$ ipython --no-banner

In [1]: import numpy as np

In [2]: from numpy import linalg as LA

In [3]: np.set_printoptions(suppress=True, linewidth=160)

In [4]: def rnd(a):
   ...:     return np.round(a, 2) + 0
   ...: 

In [5]: A = np.loadtxt("data.csv", delimiter=",")

In [6]: print(A)
[[ 6. -2.  4.  2.  4. -4.  2. -2.  4.  2. -2.  4.  4.]
 [-2.  3. -2. -1. -2.  2. -1.  1. -2. -1.  1. -2. -2.]
 [ 4. -2.  6.  2.  4. -4.  2. -2.  4.  2. -2.  4.  4.]
 [ 2. -1.  2.  3.  2. -2.  1. -1.  2.  1. -1.  2.  2.]
 [ 4. -2.  4.  2.  6. -4.  2. -2.  4.  2. -2.  4.  4.]
 [-4.  2. -4. -2. -4.  6. -2.  2. -4. -2.  2. -4. -4.]
 [ 2. -1.  2.  1.  2. -2.  3. -1.  2.  1. -1.  2.  2.]
 [-2.  1. -2. -1. -2.  2. -1.  3. -2. -1.  1. -2. -2.]
 [ 4. -2.  4.  2.  4. -4.  2. -2.  6.  2. -2.  4.  4.]
 [ 2. -1.  2.  1.  2. -2.  1. -1.  2.  3. -1.  2.  2.]
 [-2.  1. -2. -1. -2.  2. -1.  1. -2. -1.  3. -2. -2.]
 [ 4. -2.  4.  2.  4. -4.  2. -2.  4.  2. -2.  6.  4.]
 [ 4. -2.  4.  2.  4. -4.  2. -2.  4.  2. -2.  4.  6.]]

In [7]: # symmetric, so the eigenvalues are real

In [8]: print(rnd(np.sort(np.abs(LA.eigvals(A)))))
[ 2.  2.  2.  2.  2.  2.  2.  2.  2.  2.  2.  2. 36.]

In [9]: print(rnd(np.abs(LA.eigvals(A)).max()))
36.0

In [10]: print(np.trace(A))
60.0

In [11]: U, sigma, Vt = LA.svd(A)

In [12]: print(rnd(sigma))
[36.  2.  2.  2.  2.  2.  2.  2.  2.  2.  2.  2.  2.]

In [13]: print(np.argmax(sigma[:-1] / (sigma[1:] + 1e-6)) + 1)
1

In [14]: A2 = U[:, :1] @ np.diag(sigma[:1]) @ Vt[:1]

In [15]: print(rnd(np.abs(A - A2).max()))
1.94

In [16]: print(LA.matrix_rank(A, rtol=0.05))
13

In [17]: print(LA.matrix_rank(A2))
1

In [18]: print(rnd(LA.norm(A - A2) / LA.norm(A)))
0.19

In [19]: print(rnd(LA.norm(A - A2, 2)), rnd(sigma[1]))
2.0 2.0
